In [1]: import numpy as np

In [2]: import numpy.linalg as la

In [3]: np.set_printoptions(suppress=True, linewidth=160)

In [4]: rnd = lambda a: np.round(a, 3) + 0

In [5]: K = np.load("dump.npy")

In [6]: print(K)
[[0. 0. 1.]
 [0. 0. 1.]
 [1. 1. 0.]]

In [7]: U, s, VT = la.svd(K)

In [8]: vecs = VT[:(s > 1e-8).sum()]

In [9]: rng = np.random.default_rng(46)

In [10]: x = K[2] + 2 * K[1] + rng.integers(2) * np.eye(3)[2]

In [11]: print(x)
[1. 1. 3.]

In [12]: print(rnd(np.diag(vecs.T @ vecs)))
[0.5 0.5 1. ]

In [13]: print(np.allclose(vecs.T @ vecs @ x, x))
True

In [14]: A = np.eye(5, dtype=int)[rng.permutation(5)] * np.array([2, 3, -2, 3, 0])

In [15]: print(A)
[[ 0  0  0  0  0]
 [ 2  0  0  0  0]
 [ 0  3  0  0  0]
 [ 0  0  0  3  0]
 [ 0  0 -2  0  0]]

In [16]: print(rnd(la.svd(A, compute_uv=False)))
[3. 3. 2. 2. 0.]

In [17]: print(A.T @ A)
[[4 0 0 0 0]
 [0 9 0 0 0]
 [0 0 4 0 0]
 [0 0 0 9 0]
 [0 0 0 0 0]]

In [18]: print(rnd(la.pinv(A)))
[[ 0.     0.5    0.     0.     0.   ]
 [ 0.     0.     0.333  0.     0.   ]
 [ 0.     0.     0.     0.    -0.5  ]
 [ 0.     0.     0.     0.333  0.   ]
 [ 0.     0.     0.     0.     0.   ]]

In [19]: F = np.load("arr.npy")

In [20]: print(F)
[[  4.343 -13.689  -1.282]
 [  3.338 -13.277  -0.903]
 [ -9.984  -0.546  -5.432]
 [ -9.818  -0.831  -5.036]
 [  0.147   2.387  -2.223]
 [ -0.507   2.603  -3.31 ]
 [ -1.611   0.823  -4.355]
 [-10.428  -0.392  -6.057]
 [ -2.601   2.304  -2.68 ]
 [  4.526 -13.116  -0.472]
 [ -2.309   1.757  -2.895]
 [-10.226  -0.207  -5.048]
 [ -1.876   3.551  -2.177]
 [ -1.081   3.039  -5.679]
 [ -8.746  -1.153  -5.168]
 [ -1.597   3.699  -3.549]
 [  2.711 -15.178  -0.634]
 [  3.903 -15.246  -0.531]
 [ -0.91    3.516  -3.08 ]
 [  2.834 -16.041   0.142]
 [ -8.56   -2.463  -5.134]
 [-10.093  -0.409  -3.594]
 [  2.025 -15.161  -0.962]
 [ -9.395  -0.527  -5.64 ]
 [ -1.322   0.65   -5.598]
 [  2.999 -14.021  -0.849]
 [ -8.861  -1.535  -4.401]
 [  3.798 -13.744  -1.092]
 [ -9.484  -1.639  -6.759]
 [  4.064 -13.303  -0.139]
 [ -0.78    4.027  -5.012]]

In [21]: cov = np.cov(F, rowvar=False)

In [22]: print(rnd(np.polyfit(F[:, 1], F[:, 0], 1)))
[-0.446 -4.222]

In [23]: print(np.argsort(-F.std(axis=0).round(6), kind="stable"))
[1 0 2]

In [24]: print(np.argwhere(np.triu(np.abs(np.corrcoef(F.T)) > 0.8, 1)))
[[0 2]]

In [25]: print(rnd(np.corrcoef(F[:, 1], F[:, 0])[0, 1]))
-0.61

In [26]: print(np.median(F, axis=0))
[-1.322 -0.546 -3.31 ]
